% python3 -q
>>> import numpy as np
>>> np.set_printoptions(precision=3, suppress=True, linewidth=140)
>>> def tidy(a):
...     return np.round(a, 3) + 0
... 
>>> M = np.loadtxt("layer16.csv", delimiter=",")
>>> M
array([[  0.252, -29.692,  -2.242,   0.352],
       [  0.165,   0.635,   2.404,  -0.098],
       [ -1.098,  24.607,   0.102,  -0.306],
       [  0.354,  15.614,   0.661,   0.323],
       [ -0.54 ,  20.676,   3.512,   0.125],
       [ -0.055, -40.621,   6.853,  -0.083],
       [  0.105,   9.491,  -1.429,  -0.091],
       [ -0.071,  35.613,   2.293,  -0.005],
       [  0.224,  -5.266,  -4.017,   0.134],
       [  0.47 , -43.85 ,   3.709,   0.131],
       [ -0.545,  17.904,   4.819,   0.101],
       [  1.381, -14.006,   0.592,   0.204],
       [ -0.408,  12.557,  -3.385,   0.161],
       [  0.126, -10.049,   1.711,   0.029],
       [ -1.817,  31.396,  -0.143,   0.093],
       [  1.647, -18.188,  -0.264,   0.173],
       [  0.533,  -1.192,  -1.496,   0.115],
       [  0.849,  27.741,   2.217,  -0.099],
       [  1.636, -17.374,  -1.502,   0.095],
       [  0.068, -33.687,   1.49 ,   0.053],
       [ -0.44 ,   9.83 ,   4.271,  -0.151],
       [ -0.314,   9.118,   1.542,   0.007]])
>>> # column 1 is much longer than the rest
>>> labels = M[:, 2] > np.median(M[:, 2])
>>> r0 = M[labels].mean(axis=0) - M[~labels].mean(axis=0)
>>> labels.astype(int)
array([0, 1, 0, 0, 1, 1, 0, 1, 0, 1, 1, 0, 0, 1, 0, 0, 0, 1, 0, 1, 1, 1])
>>> ((M - M.mean(axis=0)) @ r0 > 0).astype(int)
array([1, 1, 0, 0, 0, 1, 0, 0, 0, 1, 0, 1, 0, 1, 0, 1, 0, 0, 1, 1, 1, 0])
>>> cen = M - M.mean(axis=0)
>>> U, sig, Vh = np.linalg.svd(cen, full_matrices=False)
>>> np.abs(U[:, 0]).argmax()
np.int64(9)
>>> np.abs(Vh[0]).argmax()
np.int64(1)
